$ python3 -q
>>> import numpy as np
>>> from numpy import linalg as LA
>>> np.set_printoptions(suppress=True, linewidth=160)
>>> tidy = lambda a: np.round(a, 2) + 0
>>> M = np.loadtxt("run15.csv", delimiter=",")
>>> M
array([[-0.45, -3.15,  1.95,  0.3 , -0.75, -0.45,  1.8 , -0.9 , -6.  ],
       [-0.57, -3.99,  2.47,  0.38, -0.95, -0.57,  2.28, -1.14, -7.6 ],
       [-0.09, -0.63,  0.39,  0.06, -0.15, -0.09,  0.36, -0.18, -1.2 ],
       [ 0.39,  2.73, -1.69, -0.26,  0.65,  0.39, -1.56,  0.78,  5.2 ],
       [ 0.12,  0.84, -0.52, -0.08,  0.2 ,  0.12, -0.48,  0.24,  1.6 ],
       [ 0.48,  3.36, -2.08, -0.32,  0.8 ,  0.48, -1.92,  0.96,  6.4 ],
       [-0.09, -0.63,  0.39,  0.06, -0.15, -0.09,  0.36, -0.18, -1.2 ]])
>>> # columns 0 and 5 are equal
>>> r0, v = M[5], M[3]
>>> tidy(r0 @ r0)
np.float64(62.39)
>>> tidy(r0 @ v)
np.float64(50.69)
>>> p = (r0 @ v) / (r0 @ r0) * r0
>>> tidy(LA.norm(r0 + v) ** 2 + LA.norm(r0 - v) ** 2)
np.float64(207.14)
>>> np.allclose(M[:-1].T @ LA.lstsq(M[:-1].T, M[-1])[0], M[-1])
True
>>> np.unique(M.round(6), axis=0).shape
(6, 9)
>>> [round(float(x), 2) for x in LA.svd(M, compute_uv=False)[:3]]
[15.96, 0.0, 0.0]
>>> tidy(LA.norm(M, 2) / LA.norm(M))
np.float64(1.0)
>>> LA.matrix_rank(M, rtol=0.1)
np.int64(1)
>>> np.argsort(-LA.norm(M, axis=0).round(6), kind="stable")[:3]
array([8, 1, 2])
>>> LA.cond(M) > 100
np.True_
>>> tidy(M.sum(axis=0))
array([-0.21, -1.47,  0.91,  0.14, -0.35, -0.21,  0.84, -0.42, -2.8 ])
>>> LA.matrix_rank(M)
np.int64(1)
>>> tidy(LA.svd(M, compute_uv=False))
array([15.96,  0.  ,  0.  ,  0.  ,  0.  ,  0.  ,  0.  ])
>>> np.count_nonzero(M)
np.int64(63)
>>> Uu, s, Vh = LA.svd(M)
>>> V = Vh[:(s > 1e-8).sum()]
>>> rng = np.random.default_rng(3855)
>>> vec = M[1] + -3 * M[5] + rng.integers(2) * np.eye(9)[1]
>>> tidy(vec)
array([ -2.01, -13.07,   8.71,   1.34,  -3.35,  -2.01,   8.04,  -4.02, -26.8 ])
>>> tidy(V.T @ V)
array([[ 0.  ,  0.03, -0.02,  0.  ,  0.01,  0.  , -0.01,  0.01,  0.05],
       [ 0.03,  0.18, -0.11, -0.02,  0.04,  0.03, -0.1 ,  0.05,  0.34],
       [-0.02, -0.11,  0.07,  0.01, -0.03, -0.02,  0.06, -0.03, -0.21],
       [ 0.  , -0.02,  0.01,  0.  ,  0.  ,  0.  ,  0.01,  0.  , -0.03],
       [ 0.01,  0.04, -0.03,  0.  ,  0.01,  0.01, -0.02,  0.01,  0.08],
       [ 0.  ,  0.03, -0.02,  0.  ,  0.01,  0.  , -0.01,  0.01,  0.05],
       [-0.01, -0.1 ,  0.06,  0.01, -0.02, -0.01,  0.06, -0.03, -0.2 ],
       [ 0.01,  0.05, -0.03,  0.  ,  0.01,  0.01, -0.03,  0.01,  0.1 ],
       [ 0.05,  0.34, -0.21, -0.03,  0.08,  0.05, -0.2 ,  0.1 ,  0.66]])
>>> np.allclose(V.T @ V @ vec, vec)
False
>>> LA.matrix_rank(np.vstack([M, vec]))
np.int64(2)
